% python3 -q
>>> import numpy as np
>>> np.set_printoptions(precision=1, suppress=True, linewidth=200)
>>> F = np.loadtxt("layer6.csv", delimiter=",")
>>> print(F)
[[0. 1. 1. 1. 1. 1. 1. 1. 1. 1. 1. 1. 1.]
 [1. 0. 1. 1. 1. 1. 1. 1. 1. 1. 1. 1. 1.]
 [1. 1. 0. 1. 1. 1. 1. 1. 1. 1. 1. 1. 1.]
 [1. 1. 1. 0. 1. 1. 1. 1. 1. 1. 1. 1. 1.]
 [1. 1. 1. 1. 0. 1. 1. 1. 1. 1. 1. 1. 1.]
 [1. 1. 1. 1. 1. 0. 1. 1. 1. 1. 1. 1. 1.]
 [1. 1. 1. 1. 1. 1. 0. 1. 1. 1. 1. 1. 1.]
 [1. 1. 1. 1. 1. 1. 1. 0. 1. 1. 1. 1. 1.]
 [1. 1. 1. 1. 1. 1. 1. 1. 0. 1. 1. 1. 1.]
 [1. 1. 1. 1. 1. 1. 1. 1. 1. 0. 1. 1. 1.]
 [1. 1. 1. 1. 1. 1. 1. 1. 1. 1. 0. 1. 1.]
 [1. 1. 1. 1. 1. 1. 1. 1. 1. 1. 1. 0. 1.]
 [1. 1. 1. 1. 1. 1. 1. 1. 1. 1. 1. 1. 0.]]
>>> # equal to its transpose
>>> other = np.linalg.invert(F)
Traceback (most recent call last):
  File "<python-input-5>", line 1, in <module>
    other = np.linalg.invert(F)
            ^^^^^^^^^^^^^^^^
AttributeError: module 'numpy.linalg' has no attribute 'invert'
>>> other = np.linalg.inv(F)
>>> print(np.allclose(other, F.T))
False
>>> np.allclose(F @ F.T, F.T @ F)
True
>>> evals, evecs = np.linalg.eigh(F)
>>> print(np.linalg.eigvalsh(F @ F))
[  1.   1.   1.   1.   1.   1.   1.   1.   1.   1.   1.   1. 144.]
>>> (evals > 1e-8).sum(), (evals < -1e-8).sum()
(np.int64(1), np.int64(12))
>>> np.linalg.svd(F, compute_uv=False)
array([12.,  1.,  1.,  1.,  1.,  1.,  1.,  1.,  1.,  1.,  1.,  1.,  1.])
>>> np.abs(evecs[:, -1])
array([0.3, 0.3, 0.3, 0.3, 0.3, 0.3, 0.3, 0.3, 0.3, 0.3, 0.3, 0.3, 0.3])
>>> X = np.loadtxt("x.csv", delimiter=",")
>>> X
array([[ 3.,  2.,  2.,  3.,  1.,  3.,  1.,  4.,  4.,  4.],
       [ 2.,  1.,  1.,  2.,  0.,  2.,  0.,  3.,  3.,  3.],
       [ 3.,  2.,  2.,  3.,  1.,  3.,  1.,  4.,  4.,  4.],
       [ 3.,  2.,  2.,  3.,  1.,  3.,  1.,  4.,  4.,  4.],
       [ 0., -1., -1.,  0., -2.,  0., -2.,  1.,  1.,  1.],
       [ 4.,  3.,  3.,  4.,  2.,  4.,  2.,  5.,  5.,  5.],
       [ 1.,  0.,  0.,  1., -1.,  1., -1.,  2.,  2.,  2.],
       [ 3.,  2.,  2.,  3.,  1.,  3.,  1.,  4.,  4.,  4.],
       [ 4.,  3.,  3.,  4.,  2.,  4.,  2.,  5.,  5.,  5.],
       [ 0., -1., -1.,  0., -2.,  0., -2.,  1.,  1.,  1.]])
>>> # rank 2
>>> Uu, sv, VT = np.linalg.svd(X)
>>> sv.round(1) + 0
array([26.2,  6. ,  0. ,  0. ,  0. ,  0. ,  0. ,  0. ,  0. ,  0. ])
>>> other = Uu[:, :2] @ np.diag(sv[:2]) @ VT[:2]
>>> np.linalg.matrix_rank(other)
np.int64(2)
>>> print(np.round(np.abs(X - other).max(), 1))
0.0
>>> E = np.loadtxt("arr.csv", delimiter=",")
>>> E
array([[ 0.,  0.,  0.,  0.,  0.,  0.,  0.,  0.,  0.,  0.,  0.,  0., -1.],
       [ 0.,  0.,  0.,  0.,  0.,  0.,  0.,  0.,  0.,  0.,  0.,  0., -1.],
       [ 0.,  0.,  0.,  0.,  0.,  0.,  0.,  0.,  0.,  0.,  0.,  0.,  2.],
       [ 0.,  0.,  0.,  0.,  0.,  0.,  0.,  0.,  0.,  0.,  0.,  0.,  2.],
       [ 0.,  0.,  0.,  0.,  0.,  0.,  0.,  0.,  0.,  0.,  0.,  0.,  0.],
       [ 0.,  0.,  0.,  0.,  0.,  0.,  0.,  0.,  0.,  0.,  0.,  0.,  2.],
       [ 0.,  0.,  0.,  0.,  0.,  0.,  0.,  0.,  0.,  0.,  0.,  0., -3.],
       [ 0.,  0.,  0.,  0.,  0.,  0.,  0.,  0.,  0.,  0.,  0.,  0.,  0.],
       [ 0.,  0.,  0.,  0.,  0.,  0.,  0.,  0.,  0.,  0.,  0.,  0., -3.],
       [ 0.,  0.,  0.,  0.,  0.,  0.,  0.,  0.,  0.,  0.,  0.,  0.,  2.],
       [ 0.,  0.,  0.,  0.,  0.,  0.,  0.,  0.,  0.,  0.,  0.,  0.,  3.],
       [ 0.,  0.,  0.,  0.,  0.,  0.,  0.,  0.,  0.,  0.,  0.,  0.,  2.],
       [-1., -1.,  2.,  2.,  0.,  2., -3.,  0., -3.,  2.,  3.,  2.,  0.]])
>>> Uu, sv, VT = np.linalg.svd(E)
>>> print(sv)
[ 7.  7.  0.  0.  0.  0.  0.  0.  0.  0.  0.  0. -0.]
>>> np.argmax(sv[:-1] / (sv[1:] + 1e-6)) + 1
np.int64(2)
>>> other = Uu[:, :2] @ np.diag(sv[:2]) @ VT[:2]
>>> print(np.linalg.matrix_rank(other))
2
>>> print(np.linalg.lstsq(E[:-1].T, E[-1])[2])
1
>>> np.round(np.trace(np.linalg.pinv(E) @ E), 1)
np.float64(2.0)
>>> print(np.unique(E.round(6), axis=0).shape)
(6, 13)
>>> mat = np.load("w.npy")
>>> mat
array([[ 4,  4,  4,  4,  4,  4,  4,  4,  4],
       [ 4,  8,  8,  8,  8,  8,  8,  8,  8],
       [ 4,  8, 12, 12, 12, 12, 12, 12, 12],
       [ 4,  8, 12, 16, 16, 16, 16, 16, 16],
       [ 4,  8, 12, 16, 20, 20, 20, 20, 20],
       [ 4,  8, 12, 16, 20, 24, 24, 24, 24],
       [ 4,  8, 12, 16, 20, 24, 28, 28, 28],
       [ 4,  8, 12, 16, 20, 24, 28, 32, 32],
       [ 4,  8, 12, 16, 20, 24, 28, 32, 36]])
>>> evals, evecs = np.linalg.eigh(mat)
>>> vec = np.array([1, 0, 0, 1, 1, 3, 2, 2, 3])
>>> print(evecs * np.abs(evals) @ evecs.T)
[[ 4.  4.  4.  4.  4.  4.  4.  4.  4.]
 [ 4.  8.  8.  8.  8.  8.  8.  8.  8.]
 [ 4.  8. 12. 12. 12. 12. 12. 12. 12.]
 [ 4.  8. 12. 16. 16. 16. 16. 16. 16.]
 [ 4.  8. 12. 16. 20. 20. 20. 20. 20.]
 [ 4.  8. 12. 16. 20. 24. 24. 24. 24.]
 [ 4.  8. 12. 16. 20. 24. 28. 28. 28.]
 [ 4.  8. 12. 16. 20. 24. 28. 32. 32.]
 [ 4.  8. 12. 16. 20. 24. 28. 32. 36.]]
>>> evals, evecs = np.linalg.eigh(mat)
>>> np.linalg.eigvalsh(mat @ mat)
array([    1.1,     1.2,     1.7,     2.6,     4.8,    11.2,    38.4,   275.4, 21503.8])
>>> np.abs(evecs[:, -1]).round(6).argmax()
np.int64(8)
>>> evals
array([  1. ,   1.1,   1.3,   1.6,   2.2,   3.3,   6.2,  16.6, 146.6])
>>> Lm = np.linalg.cholesky(mat)
>>> np.prod(np.diag(Lm)) ** 2, np.round(np.linalg.det(mat), 1)
(np.float64(262144.0), np.float64(262144.0))
>>> Lm @ Lm.T
array([[ 4.,  4.,  4.,  4.,  4.,  4.,  4.,  4.,  4.],
       [ 4.,  8.,  8.,  8.,  8.,  8.,  8.,  8.,  8.],
       [ 4.,  8., 12., 12., 12., 12., 12., 12., 12.],
       [ 4.,  8., 12., 16., 16., 16., 16., 16., 16.],
       [ 4.,  8., 12., 16., 20., 20., 20., 20., 20.],
       [ 4.,  8., 12., 16., 20., 24., 24., 24., 24.],
       [ 4.,  8., 12., 16., 20., 24., 28., 28., 28.],
       [ 4.,  8., 12., 16., 20., 24., 28., 32., 32.],
       [ 4.,  8., 12., 16., 20., 24., 28., 32., 36.]])
>>> C2 = E.T @ E
>>> np.linalg.svd(E, compute_uv=False) ** 2
array([49., 49.,  0.,  0.,  0.,  0.,  0.,  0.,  0.,  0.,  0.,  0.,  0.])
>>> np.linalg.matrix_rank(C2)
np.int64(2)
>>> print(np.diag(C2))
[ 1.  1.  4.  4.  0.  4.  9.  0.  9.  4.  9.  4. 49.]
>>> M = np.array([[0, 5, -1, -4, 1],
...     [-5, 0, 2, 1, 0],
...     [1, -2, 0, 0, 5],
...     [4, -1, 0, 0, -2],
...     [-1, 0, -5, 2, 0]])
>>> rk = np.linalg.matrix_rank(M)
>>> rk
np.int64(4)
>>> N = np.linalg.svd(M)[2][rk:].T
>>> [int(np.linalg.matrix_rank(M[:, :j + 1])) for j in range(5)]
[1, 2, 3, 4, 4]
>>> N[:, 0] / N[np.abs(N[:, 0]).round(6).argmax(), 0]
array([0.3, 0.8, 0.3, 1. , 0.3])
>>> np.linalg.matrix_rank(M.T @ M), np.linalg.matrix_rank(M @ M.T)
(np.int64(4), np.int64(4))
>>> arr = np.loadtxt("test16.csv", delimiter=",")
>>> print(arr)
[[ 3.  3.  3.  3.  3.  3.  3.  3.  3.  3.  3.]
 [ 3.  6.  6.  6.  6.  6.  6.  6.  6.  6.  6.]
 [ 3.  6.  9.  9.  9.  9.  9.  9.  9.  9.  9.]
 [ 3.  6.  9. 12. 12. 12. 12. 12. 12. 12. 12.]
 [ 3.  6.  9. 12. 15. 15. 15. 15. 15. 15. 15.]
 [ 3.  6.  9. 12. 15. 18. 18. 18. 18. 18. 18.]
 [ 3.  6.  9. 12. 15. 18. 21. 21. 21. 21. 21.]
 [ 3.  6.  9. 12. 15. 18. 21. 24. 24. 24. 24.]
 [ 3.  6.  9. 12. 15. 18. 21. 24. 27. 27. 27.]
 [ 3.  6.  9. 12. 15. 18. 21. 24. 27. 30. 30.]
 [ 3.  6.  9. 12. 15. 18. 21. 24. 27. 30. 33.]]
>>> # symmetric, so the eigenvalues are real
>>> evals, evecs = np.linalg.eigh(arr)
>>> np.abs(evecs[:, -1])
array([0.1, 0.1, 0.2, 0.2, 0.3, 0.3, 0.3, 0.4, 0.4, 0.4, 0.4])
>>> (evals > 1e-8).sum(), (evals < -1e-8).sum()
(np.int64(11), np.int64(0))
